% ipython --no-banner

In [1]: import numpy as np

In [2]: from numpy import linalg as LA

In [3]: np.set_printoptions(suppress=True, linewidth=140)

In [4]: rnd = lambda a: np.round(a, 3) + 0

In [5]: W0 = np.load("w.npy")

In [6]: print(W0)
[[ 0.8  1.4 -0.3 -1.1 -0.4 -0.8]
 [-0.2  1.4  0.4  1.   0.9 -0.2]
 [-0.8  0.7 -1.4 -0.4 -2.  -1.5]
 [ 1.2  0.8 -0.9  0.7 -1.   1.2]]

In [7]: W0 @ W0
Traceback (most recent call last):
  Cell In[7], line 1
    W0 @ W0
ValueError: matmul: Input operand 1 has a mismatch in its core dimension 0, with gufunc signature (n?,k),(k,m?)->(n?,m?) (size 4 is different from 6)


In [8]: cov = W0.T @ W0

In [9]: print(LA.matrix_rank(cov))
4

In [10]: print(np.allclose(cov, cov.T))
True

In [11]: print(rnd(np.diag(cov)))
[2.76 5.05 3.02 2.86 5.97 4.37]

In [12]: u, v = W0[2], W0[1]

In [13]: print(u @ v)
-1.32

In [14]: print(rnd(u @ u))
9.5

In [15]: pr = (u @ v) / (u @ u) * u

In [16]: print(LA.matrix_rank(np.outer(u, v)))
1

In [17]: J = np.loadtxt("x.csv", delimiter=",")

In [18]: print(J)
[[ 0.132  0.15  -0.084  0.108  0.055 -0.095 -0.102  0.042]
 [ 0.042  1.409 -1.446  0.653 -0.049 -0.766 -1.454  0.656]
 [-0.126 -2.667  2.616 -1.348  0.026  1.354  2.727 -1.403]
 [ 0.049 -0.282  0.274 -0.191  0.032  0.141  0.249 -0.135]
 [-0.027 -2.133  2.126 -1.069 -0.026  1.065  2.017 -1.035]
 [ 0.036  0.952 -0.981  0.412  0.001 -0.41  -0.881  0.436]
 [ 0.038  2.29  -2.29   1.084 -0.088 -1.076 -2.27   1.167]
 [ 0.018 -1.976  2.007 -0.92   0.01   0.944  1.979 -1.024]
 [-0.04   2.007 -1.863  1.019 -0.021 -0.982 -2.072  0.935]
 [-0.087 -1.664  1.757 -0.817  0.014  0.85   1.646 -0.86 ]
 [ 0.025  2.599 -2.642  1.316  0.051 -1.3   -2.538  1.299]
 [ 0.055  0.248 -0.226  0.148 -0.072 -0.213 -0.23   0.14 ]
 [-0.004  0.69  -0.532  0.302  0.057 -0.268 -0.63   0.344]
 [-0.04   0.134 -0.103 -0.024 -0.024 -0.037 -0.075  0.093]
 [ 0.016  0.176 -0.261 -0.01   0.009 -0.067 -0.094  0.16 ]
 [-0.032  1.981 -2.034  1.07   0.085 -1.063 -1.951  0.952]
 [-0.013  1.311 -1.297  0.741 -0.078 -0.672 -1.325  0.678]]

In [19]: Xs = J - J.mean(axis=0)

In [20]: evecs = LA.svd(Xs)[2][:1]

In [21]: other = Xs - Xs @ evecs.T @ evecs

In [22]: print(rnd((Xs @ evecs.T).std(axis=0)))
[3.039]

In [23]: dist = LA.norm(J[:, None] - J[None], axis=-1)

In [24]: print(np.flatnonzero(dist[0] < dist.mean() / 2))
[ 0  3  5 11 12 13 14]

In [25]: print((dist + 1e9 * np.eye(17)).round(6).argmin(axis=1))
[13 16  4 13  7 12 15  4 15  7  6 14  5 14 13  8  1]

In [26]: print(dist.mean(axis=1).argmax())
2

In [27]: print(dist[0].round(6).argsort(kind="stable")[:4])
[ 0 13 14 11]

In [28]: print(LA.matrix_rank(dist ** 2))
10

In [29]: print(dist.shape)
(17, 17)

In [30]: print(rnd(np.abs(LA.svd(J)[2][-1])))
[0.227 0.291 0.292 0.45  0.036 0.724 0.193 0.116]

In [31]: print(LA.matrix_rank(J, rtol=0.1))
1

In [32]: print(np.argsort(-LA.norm(J, axis=0).round(6), kind="stable")[:3])
[1 2 6]

In [33]: print([round(float(x), 3) for x in LA.svd(J, compute_uv=False)[:3]])
[12.753, 0.302, 0.251]

In [34]: def softmax(z):
    ...:     e = np.exp(z - z.max(axis=-1, keepdims=True))
    ...:     return e / e.sum(axis=-1, keepdims=True)
    ...: 

In [35]: print(rnd(softmax(J[11])))
[0.132 0.161 0.1   0.145 0.117 0.101 0.1   0.144]

In [36]: print(rnd(softmax(J).sum(axis=1)))
[1. 1. 1. 1. 1. 1. 1. 1. 1. 1. 1. 1. 1. 1. 1. 1. 1.]

In [37]: scores = J @ J.T / np.sqrt(8)

In [38]: print(rnd(softmax(scores)[11] @ J))
[ 0.01   1.024 -1.012  0.505 -0.003 -0.51  -1.008  0.502]

In [39]: other = np.array([[1, 3, 1], [-2, -1, -2], [2, -3, 0]])

In [40]: E = np.triu(other, 1)

In [41]: print(E)
[[ 0  3  1]
 [ 0  0 -2]
 [ 0  0  0]]

In [42]: T = np.stack([E, -2 * E, E[::-1]])

In [43]: print(rnd(LA.det(T)))
[0. 0. 0.]

In [44]: print((T @ E.T).shape)
(3, 3, 3)

In [45]: print(rnd(LA.norm(T, axis=(1, 2))))
[3.742 7.483 3.742]

In [46]: print(np.einsum("bij,cij->bc", T, T))
[[ 14 -28   4]
 [-28  56  -8]
 [  4  -8  14]]

In [47]: print(T.sum(axis=0))
[[ 0 -3 -1]
 [ 0  0  0]
 [ 0  3  1]]

In [48]: F = np.array([[0, 2, 0, 2, 0, 0],
    ...:     [1, 2, 1, 1, 0, 2],
    ...:     [1, 1, 1, 0, 0, 0],
    ...:     [0, 2, 1, 1, 0, 2],
    ...:     [0, 0, 0, 0, 2, 0],
    ...:     [0, 2, 2, 0, 0, 0]])

In [49]: r = LA.matrix_rank(F)

In [50]: print(r)
5

In [51]: null = LA.svd(F)[2][r:].T

In [52]: print([int(LA.matrix_rank(F[:, :j + 1])) for j in range(6)])
[1, 2, 3, 3, 4, 5]

In [53]: print(null.shape)
(6, 1)

In [54]: print(rnd(null @ null.T))
[[ 0.     0.     0.     0.     0.     0.   ]
 [ 0.     0.333 -0.333 -0.333  0.     0.   ]
 [ 0.    -0.333  0.333  0.333  0.     0.   ]
 [ 0.    -0.333  0.333  0.333  0.     0.   ]
 [ 0.     0.     0.     0.     0.     0.   ]
 [ 0.     0.     0.     0.     0.     0.   ]]

In [55]: print(np.allclose(F @ null, 0))
True

In [56]: print(rnd(F @ null))
[[0.]
 [0.]
 [0.]
 [0.]
 [0.]
 [0.]]

In [57]: print(LA.matrix_rank(F.T @ F), LA.matrix_rank(F @ F.T))
5 5

In [58]: X = np.loadtxt("sample2.csv", delimiter=",")

In [59]: print(rnd(X))
[[-0.636  0.471 -0.611]
 [-0.212 -0.868 -0.448]
 [-0.742 -0.156  0.652]]

In [60]: x = np.array([2, 2, 2])

In [61]: print(3 - LA.matrix_rank(X - np.eye(3), tol=1e-8))
1

In [62]: print(rnd(X.T @ (X @ x)))
[2. 2. 2.]

In [63]: print(rnd(LA.det(X)))
1.0

In [64]: print(rnd(LA.norm(x)), rnd(LA.norm(X @ x)))
3.464 3.464

In [65]: other = np.array([[0, 2], [1, 2], [2, 2], [0, 0], [0, 0], [3, 0], [2, 2], [2, 1]])

In [66]: print(LA.matrix_rank(J @ other))
2

In [67]: print(rnd(np.einsum("ij->j", J)))
[ 0.042  5.225 -4.979  2.474 -0.018 -2.595 -5.004  2.445]

In [68]: print(rnd(np.poly(X)))
[ 1.     0.852 -0.852 -1.   ]

In [69]: print(rnd(np.einsum("ij,ji->", X, X)))
2.431

In [70]: print(rnd(np.einsum("ii->", X)))
-0.852

In [71]: m1 = np.load("test12.npy")

In [72]: print(m1)
[[2 2 3 4 0 0]
 [4 2 1 4 2 2]
 [0 0 2 2 1 0]
 [0 2 2 2 0 0]
 [0 0 2 2 1 0]
 [0 0 0 0 0 0]
 [0 0 2 2 1 0]
 [1 1 2 1 1 2]
 [1 1 2 1 1 2]
 [3 1 3 3 1 2]
 [0 0 2 2 1 0]
 [2 0 3 4 1 0]
 [2 0 3 4 1 0]
 [1 1 2 1 1 2]
 [0 0 0 0 0 0]
 [0 2 4 4 1 0]
 [1 1 4 3 2 2]
 [3 1 3 3 1 2]
 [3 3 2 3 3 4]
 [1 3 4 3 1 2]
 [2 0 1 2 0 0]
 [0 0 2 2 1 0]
 [0 0 0 0 0 0]
 [3 1 3 3 1 2]
 [2 0 1 2 0 0]
 [3 1 3 3 1 2]
 [4 2 3 6 3 2]
 [0 0 0 0 0 0]
 [3 5 4 5 3 4]
 [2 2 0 2 2 2]
 [0 2 2 2 0 0]
 [2 2 0 2 2 2]
 [5 3 1 5 2 3]
 [1 1 0 1 0 1]
 [0 2 2 2 0 0]
 [1 1 0 1 0 1]
 [1 1 0 1 0 1]]

In [73]: Xs = (m1 - m1.mean(axis=0)) / m1.std(axis=0)

In [74]: print(rnd(Xs.std(axis=0)))
[1. 1. 1. 1. 1. 1.]

In [75]: c = LA.lstsq(np.delete(Xs, 4, axis=1), Xs[:, 4])[0]

In [76]: print(rnd(1 - np.var(Xs[:, 4] - np.delete(Xs, 4, axis=1) @ c)))
0.914

In [77]: Xs = m1 - m1.mean(axis=0)

In [78]: Uu, sig, Vh = LA.svd(Xs, full_matrices=False)

In [79]: print(LA.matrix_rank(Xs))
6

In [80]: print(rnd(np.abs(Vh[-1])))
[0.397 0.266 0.225 0.502 0.409 0.55 ]

In [81]: print(np.searchsorted(np.cumsum(sig ** 2) / (sig ** 2).sum(), 0.9) + 1)
3

In [82]: print(np.abs(Vh[0]).argmax())
3

In [83]: W2 = m1[[24, 4]].astype(float)

In [84]: for _ in range(5):
    ...:     z = LA.norm(m1[:, None] - W2, axis=-1).argmin(axis=1)
    ...:     W2 = np.array([m1[z == j].mean(axis=0) for j in range(2)])
    ...: 

In [85]: print(z)
[0 0 1 1 1 1 1 1 1 0 1 1 1 1 1 1 0 0 0 0 1 1 1 0 1 0 0 1 0 0 1 0 0 1 1 1 1]

In [86]: print(np.abs(W2[1] - W2[0]).argmax())
0

In [87]: print(np.bincount(z))
[14 23]

In [88]: mat = np.load("m.npy")

In [89]: print(mat)
[[-1  0  1  2  3  4  5]
 [ 6  7  8  9 10 11 12]
 [13 14 15 16 17 18 19]]

In [90]: print(LA.lstsq(mat[:-1].T, mat[-1])[2])
2

In [91]: print(rnd(np.trace(LA.pinv(mat) @ mat)))
2.0

In [92]: print(rnd(mat @ LA.pinv(mat) @ mat))
[[-1.  0.  1.  2.  3.  4.  5.]
 [ 6.  7.  8.  9. 10. 11. 12.]
 [13. 14. 15. 16. 17. 18. 19.]]

In [93]: r = LA.matrix_rank(mat)

In [94]: print(r)
2

In [95]: null = LA.svd(mat)[2][r:].T

In [96]: print(rnd(null @ null.T))
[[ 0.536 -0.357 -0.25  -0.143 -0.036  0.071  0.179]
 [-0.357  0.714 -0.214 -0.143 -0.071  0.     0.071]
 [-0.25  -0.214  0.821 -0.143 -0.107 -0.071 -0.036]
 [-0.143 -0.143 -0.143  0.857 -0.143 -0.143 -0.143]
 [-0.036 -0.071 -0.107 -0.143  0.821 -0.214 -0.25 ]
 [ 0.071  0.    -0.071 -0.143 -0.214  0.714 -0.357]
 [ 0.179  0.071 -0.036 -0.143 -0.25  -0.357  0.536]]

In [97]: print([int(LA.matrix_rank(mat[:i])) for i in range(1, len(mat) + 1)])
[1, 2, 2]

In [98]: print([int(LA.matrix_rank(mat[:, :j + 1])) for j in range(7)])
[1, 2, 2, 2, 2, 2, 2]

In [99]: M = np.array([[1.0, 1.0, -1.0], [0.0, 1.0, 0.0], [0.0, 1.0, 0.0]])

In [100]: rng = np.random.default_rng(751)

In [101]: z = rng.permutation(3)

In [102]: print(z)
[1 2 0]

In [103]: other = M[z][:, z]

In [104]: print(rnd(np.sort(np.abs(LA.eigvals(other)))))
[0. 1. 1.]

In [105]: print(other)
[[ 1.  0.  0.]
 [ 1.  0.  0.]
 [ 1. -1.  1.]]

In [106]: print(LA.matrix_rank(M, rtol=0.1))
2

In [107]: print([round(float(x), 3) for x in LA.svd(M, compute_uv=False)[:3]])
[2.0, 1.0, 0.0]

In [108]: print(LA.cond(M) > 100)
True
